$ python -q
>>> import numpy as np
>>> np.set_printoptions(suppress=True, linewidth=120)
>>> m1 = np.abs(np.array([[3, 2, 2], [2, 4, 5], [4, -5, -4]])) + np.eye(3)
>>> m1 = m1 / m1.sum(axis=1, keepdims=True)
>>> print(m1.round(2))
[[0.5  0.25 0.25]
 [0.17 0.42 0.42]
 [0.29 0.36 0.36]]
>>> # rows and columns are dependent
>>> rng = np.random.default_rng(8625)
>>> idx = rng.permutation(3)
>>> print(idx)
[2 0 1]
>>> M2 = m1[idx][:, idx]
>>> print(np.round(np.sort(np.abs(np.linalg.eigvals(M2))), 2) + 0)
[0.   0.27 1.  ]
>>> print(np.round(np.diag(M2), 2))
[0.36 0.5  0.42]
>>> r = np.linalg.matrix_rank(m1)
>>> print(r)
2
>>> ns = np.linalg.svd(m1)[2][r:].T
>>> print(np.round(ns[:, 0] / ns[np.abs(ns[:, 0]).round(6).argmax(), 0], 2))
[-0.  1. -1.]
>>> print(np.allclose(m1 @ ns, 0))
True
>>> print(ns.shape)
(3, 1)
>>> M2 = np.array([[-1, 1], [-1, -3]])
>>> basis = np.array([[0, 1], [2, 2]])
>>> J = np.block([[M2, np.array([[3, 2], [3, 1]])], [np.zeros((2, 2)), basis]])
>>> print(J)
[[-1.  1.  3.  2.]
 [-1. -3.  3.  1.]
 [ 0.  0.  0.  1.]
 [ 0.  0.  2.  2.]]
>>> th = np.radians(120)
>>> r_ = np.eye(4)
>>> r_[2, 2] = r_[1, 1] = np.cos(th)
>>> r_[2, 1], r_[1, 2] = -np.sin(th), np.sin(th)
>>> print(r_.round(2))
[[ 1.    0.    0.    0.  ]
 [ 0.   -0.5   0.87  0.  ]
 [ 0.   -0.87 -0.5   0.  ]
 [ 0.    0.    0.    1.  ]]
>>> M2 = J @ r_.T
>>> print(np.allclose(J @ J.T, M2 @ M2.T))
True
>>> print(np.round(np.linalg.det(r_), 2), round(np.trace(r_), 2))
1.0 1.0
>>> print(np.round(np.abs(M2 - J).max(axis=0), 2))
[0.   7.1  5.37 0.  ]
>>> print(np.allclose(np.linalg.norm(J, axis=1), np.linalg.norm(M2, axis=1)))
True
>>> P = np.triu(np.array([[2, -3, -2, -3], [-3, 0, 3, -2], [2, 1, -3, -2], [1, 3, -3, -3]]), 1) + np.eye(4)
>>> M2 = P @ J @ np.linalg.inv(P)
>>> print(P @ J - J @ P)
[[  3.   6. -20.  -6.]
 [  0.  -3.   3.  -4.]
 [  0.   0.  -4.  -4.]
 [  0.   0.   0.   4.]]
>>> print(np.round(np.poly(M2), 2))
[  1.   2.  -6. -16.  -8.]
>>> print(M2)
[[  2.  16. -56. -83.]
 [ -1.  -6.  15.  15.]
 [  0.   0.  -4. -11.]
 [  0.   0.   2.   6.]]
>>> print(np.trace(M2), np.trace(J))
-2.0 -2.0
>>> K = np.load("run13.npy")
>>> print(K)
[[ 1 -2  4 -8]
 [ 1 -1  1 -1]
 [ 1  0  0  0]
 [ 1  1  1  1]]
>>> Q, vecs = np.linalg.qr(K[:, :1])[0], np.linalg.qr(K[:, 1:])[0]
>>> s = np.linalg.svd(Q.T @ vecs, compute_uv=False)
>>> print(s.round(2))
[0.87]
>>> print(round(float(np.linalg.norm(Q @ Q.T - vecs @ vecs.T, 2)), 2))
1.0
>>> M = np.array([[-3.03, 0.93, 3.1],
...     [-3.18, 0.85, 2.85],
...     [-3.11, 1.06, 3.14],
...     [-3.0, 0.97, 3.0],
...     [-3.08, 0.94, 2.97],
...     [-3.0, 3.01, 3.04],
...     [-2.91, 3.05, 2.96],
...     [-3.05, 3.12, 3.1],
...     [-2.97, 3.08, 2.77],
...     [-3.29, 2.95, 2.99],
...     [-0.01, -0.16, -0.93],
...     [0.05, -0.02, -1.1],
...     [-0.02, 0.04, -1.07],
...     [-0.26, 0.0, -0.99],
...     [-0.06, -0.14, -1.1]])
>>> print(M)
[[-3.03  0.93  3.1 ]
 [-3.18  0.85  2.85]
 [-3.11  1.06  3.14]
 [-3.    0.97  3.  ]
 [-3.08  0.94  2.97]
 [-3.    3.01  3.04]
 [-2.91  3.05  2.96]
 [-3.05  3.12  3.1 ]
 [-2.97  3.08  2.77]
 [-3.29  2.95  2.99]
 [-0.01 -0.16 -0.93]
 [ 0.05 -0.02 -1.1 ]
 [-0.02  0.04 -1.07]
 [-0.26  0.   -0.99]
 [-0.06 -0.14 -1.1 ]]
>>> M2 = M / np.linalg.norm(M, axis=1, keepdims=True)
>>> cov = M2 @ M2.T
>>> print(cov[5].round(2))
[ 0.92  0.91  0.93  0.93  0.92  1.    1.    1.    1.    1.   -0.66 -0.62 -0.55 -0.42 -0.62]
>>> print(np.argwhere(np.triu(np.abs(cov) > 0.95, 1)))
[[ 0  1]
 [ 0  2]
 [ 0  3]
 [ 0  4]
 [ 1  2]
 [ 1  3]
 [ 1  4]
 [ 2  3]
 [ 2  4]
 [ 3  4]
 [ 5  6]
 [ 5  7]
 [ 5  8]
 [ 5  9]
 [ 6  7]
 [ 6  8]
 [ 6  9]
 [ 7  8]
 [ 7  9]
 [ 8  9]
 [10 11]
 [10 12]
 [10 13]
 [10 14]
 [11 12]
 [11 13]
 [11 14]
 [12 13]
 [12 14]
 [13 14]]
>>> print(np.round(np.linalg.norm(M2, axis=1), 2))
[1. 1. 1. 1. 1. 1. 1. 1. 1. 1. 1. 1. 1. 1. 1.]
>>> print((cov - 2 * np.eye(15)).round(6).argmax(axis=1))
[ 3  4  3  2  3  7  7  5  6  5 14 12 11 14 10]
>>> Q, r_ = np.linalg.qr(M)
>>> print(np.round(np.abs(np.diag(r_)), 2))
[9.69 3.38 2.5 ]
>>> print(np.allclose(r_.T @ r_, M.T @ M))
True
>>> print(r_.round(2))
[[ 9.69 -6.28 -9.42]
 [ 0.    3.38  0.19]
 [ 0.    0.   -2.5 ]]
>>> print(np.round(abs(r_[0, 0]), 2), round(np.linalg.norm(M[:, 0]), 2))
9.69 9.69
>>> print(np.round(Q.T @ Q, 2) + 0)
[[1. 0. 0.]
 [0. 1. 0.]
 [0. 0. 1.]]
>>> evals, vecs = np.linalg.eig(r_)
>>> print(r_ @ vecs[:, 0] - evals[0] * vecs[:, 0])
[0. 0. 0.]
>>> print(np.round(np.sort(np.linalg.eigvals(r_.T)), 2))
[-2.5   3.38  9.69]
>>> P = M @ np.linalg.solve(M.T @ M, M.T)
>>> print(np.round(np.diag(P), 2))
[0.2  0.24 0.19 0.18 0.2  0.2  0.21 0.21 0.22 0.18 0.14 0.18 0.19 0.25 0.21]
>>> print(np.allclose(P @ P, P))
True
>>> E = np.load("data.npy")
>>> print(E)
[[2 0]
 [6 7]]
>>> evals, vecs = np.linalg.eig(E)
>>> print(np.round(np.sort(np.linalg.eigvals(np.linalg.inv(E))), 2))
[0.14 0.5 ]
>>> print(evals)
[7. 2.]
>>> print(np.round(np.sort(np.linalg.eigvals(E.T)), 2))
[2. 7.]
